$ python3 -q
>>> import numpy as np
>>> np.set_printoptions(precision=1, suppress=True, linewidth=120)
>>> m1 = np.load("case5.npy")
>>> m1
array([[19.5, 59.8,  1.9,  0.4],
       [20.6, 59.2,  0.6, -1. ],
       [20.5, 58.8, -1.6,  1.5],
       [20.9, 59.5,  0. , -0.6],
       [20.9, 57.4,  0.3, -0.3],
       [20.5, 60.2,  0.6, -0.2],
       [17.2, 60.8,  0.6,  0.6],
       [19.7, 59.8,  0.4, -1.4],
       [20.4, 60.7, -1. , -0.2],
       [19.4, 60.3, -1.3,  0.8],
       [20.8, 58.5, -0.8,  0.2],
       [20.2, 60.6,  0. , -0.9],
       [19.7, 59.1, -0.4,  0.1],
       [18.5, 59.4, -0.9, -0.2],
       [20.2, 60.6,  0.5,  0.3],
       [22.2, 60.9, -0.1, -0.4],
       [19.5, 58.4,  0.5, -1.3],
       [19.6, 60. , -1.3,  1.4],
       [20.1, 60.8, -0.5,  0.4],
       [21.5, 59. ,  0.5, -0.5],
       [19.4, 59.3, -0.6, -1.2],
       [18.8, 59.4,  0.2,  0.2],
       [20.1, 58.7, -0.8,  1.9],
       [20.6, 59.6,  2.1, -0.6],
       [20.4, 62. , -1.3, -0.7]])
>>> theta = np.radians(89)
>>> r_ = np.eye(4)
>>> r_[0, 0] = r_[2, 2] = np.cos(theta)
>>> r_[0, 2], r_[2, 0] = -np.sin(theta), np.sin(theta)
>>> r_.round(1) + 0
array([[ 0.,  0., -1.,  0.],
       [ 0.,  1.,  0.,  0.],
       [ 1.,  0.,  0.,  0.],
       [ 0.,  0.,  0.,  1.]])
>>> M2 = m1 @ r_.T
>>> np.abs(M2 - m1).max(axis=0)
array([22.3,  0. , 22.3,  0. ])
>>> np.allclose(m1 @ m1.T, M2 @ M2.T)
True
>>> np.linalg.svd(m1, compute_uv=False), np.linalg.svd(M2, compute_uv=False)
(array([315. ,   5.4,   4.8,   3.4]), array([315. ,   5.4,   4.8,   3.4]))
>>> round(np.linalg.det(r_), 1), np.round(np.trace(r_), 1)
(np.float64(1.0), np.float64(2.0))
>>> np.allclose(np.linalg.norm(m1, axis=1), np.linalg.norm(M2, axis=1))
True
